In [1]: import numpy as np

In [2]: from numpy import linalg as LA

In [3]: np.set_printoptions(precision=3, suppress=True, linewidth=120, floatmode="fixed")

In [4]: F = np.load("case17.npy")

In [5]: print(F)
[[-1.069  1.043  1.310 -0.230]
 [-0.535 -0.883 -0.034 -1.713]
 [ 0.000  1.404 -1.241 -0.699]
 [-1.604 -0.401 -0.862  0.724]]

In [6]: u = np.array([-1, 3])

In [7]: print(np.round(np.correlate(F[0], F[2], "full"), 3) + 0)
[ 0.747  0.597 -3.711  0.000  2.125 -0.323  0.000]

In [8]: T = np.stack([F, -2 * F, F[::-1]])

In [9]: print((T @ F.T).shape)
(3, 4, 4)

In [10]: print(LA.matrix_rank(T))
[4 4 4]

In [11]: print(LA.det(T))
[ -16.000 -256.000  -16.000]

In [12]: print(np.round(np.einsum("bij,cij->bc", T, T), 3) + 0)
[[ 16.000 -32.000   0.000]
 [-32.000  64.000   0.000]
 [  0.000   0.000  16.000]]

In [13]: print(LA.matrix_rank(T.reshape(3, -1)))
2

In [14]: q, r_ = LA.qr(F)

In [15]: print(np.allclose(r_.T @ r_, F.T @ F))
True

In [16]: print(np.trace(q @ q.T))
4.0

In [17]: print(abs(r_[0, 0]), round(float(LA.norm(F[:, 0])), 3))
2.0 2.0

In [18]: print(q @ r_)
[[-1.069  1.043  1.310 -0.230]
 [-0.535 -0.883 -0.034 -1.713]
 [ 0.000  1.404 -1.241 -0.699]
 [-1.604 -0.401 -0.862  0.724]]

In [19]: print(q.shape, r_.shape)
(4, 4) (4, 4)

In [20]: def softmax(z):
    ...:     e = np.exp(z - z.max(axis=-1, keepdims=True))
    ...:     return e / e.sum(axis=-1, keepdims=True)
    ...: 

In [21]: print(softmax(F[2]))
[0.171 0.695 0.049 0.085]

In [22]: print(softmax(F).sum(axis=1))
[1.000 1.000 1.000 1.000]

In [23]: scores = F @ F.T / np.sqrt(4)

In [24]: print(softmax(scores)[2] @ F)
[-0.309  0.976 -0.843 -0.615]

In [25]: print(softmax(scores).round(6).argmax(axis=1))
[0 1 2 3]

In [26]: print(softmax(scores))
[[0.711 0.096 0.096 0.096]
 [0.096 0.711 0.096 0.096]
 [0.096 0.096 0.711 0.096]
 [0.096 0.096 0.096 0.711]]

In [27]: print(softmax(scores + np.triu(np.full(scores.shape, -np.inf), 1)))
[[1.000 0.000 0.000 0.000]
 [0.119 0.881 0.000 0.000]
 [0.107 0.107 0.787 0.000]
 [0.096 0.096 0.096 0.711]]

In [28]: W0 = np.load("block8.npy")

In [29]: print(W0)
[[0 0 0 1]
 [0 0 1 0]
 [1 0 0 0]
 [0 1 0 0]]

In [30]: # keeps lengths

In [31]: vec = np.array([3, -2, -4, -1])

In [32]: rhs = W0 @ vec

In [33]: coef, lr = np.zeros(4), 1 / LA.norm(W0, 2) ** 2

In [34]: for i in range(12):
    ...:     coef -= lr * W0.T @ (W0 @ coef - rhs)
    ...:     if i % 2 == 0: print(i, round(LA.norm(W0 @ coef - rhs), 3))
    ...: 
0 0.0
2 0.0
4 0.0
6 0.0
8 0.0
10 0.0

In [35]: print(coef)
[ 3.000 -2.000 -4.000 -1.000]

In [36]: M2 = np.array([[-4, 0], [-4, -3]])

In [37]: Z = np.kron(M2, F)

In [38]: print(Z.shape)
(8, 8)

In [39]: q, r_ = LA.qr(W0)

In [40]: print(np.allclose(r_.T @ r_, W0.T @ W0))
True

In [41]: print(np.trace(q @ q.T))
4.0

In [42]: print(q.shape, r_.shape)
(4, 4) (4, 4)

In [43]: print(np.abs(np.diag(r_)))
[1.000 1.000 1.000 1.000]

In [44]: print(q.T @ q)
[[1.000 0.000 0.000 0.000]
 [0.000 1.000 0.000 0.000]
 [0.000 0.000 1.000 0.000]
 [0.000 0.000 0.000 1.000]]

In [45]: print(r_)
[[-1.000  0.000  0.000  0.000]
 [ 0.000 -1.000  0.000  0.000]
 [ 0.000  0.000 -1.000  0.000]
 [ 0.000  0.000  0.000 -1.000]]

In [46]: P = np.triu(np.array([[0, 7, 7, 7], [4, 9, 0, 1], [2, 2, 0, 9], [4, 1, 8, 9]]), 1) + np.eye(4)

In [47]: M2 = P @ W0 @ LA.inv(P)

In [48]: print(P @ W0 - W0 @ P)
[[ 7.000  7.000  7.000  0.000]
 [ 0.000  1.000  0.000 -9.000]
 [ 0.000  2.000 -7.000 -7.000]
 [ 0.000  0.000  0.000 -1.000]]

In [49]: print(round(LA.det(M2), 3))
-1.0

In [50]: print(M2)
[[  7.000 -42.000 -42.000 372.000]
 [  0.000   1.000   1.000 -10.000]
 [  1.000   2.000  -7.000  54.000]
 [  0.000   1.000   0.000  -1.000]]

In [51]: J = np.load("sample4.npy")

In [52]: print(J)
[[-0.029 -0.844  0.144]
 [ 0.583  0.105  0.805]
 [ 0.758  0.086 -0.552]
 [ 0.291 -0.519 -0.162]]

In [53]: q = J.astype(float).copy()

In [54]: for j in range(3):
    ...:     q[:, j] -= q[:, :j] @ (q[:, :j].T @ q[:, j])
    ...:     q[:, j] /= LA.norm(q[:, j])
    ...: 

In [55]: print(np.round(q.T @ q, 3) + 0)
[[1.000 0.000 0.000]
 [0.000 1.000 0.000]
 [0.000 0.000 1.000]]

In [56]: print(q)
[[-0.029 -0.844  0.144]
 [ 0.583  0.105  0.805]
 [ 0.758  0.086 -0.552]
 [ 0.291 -0.519 -0.162]]
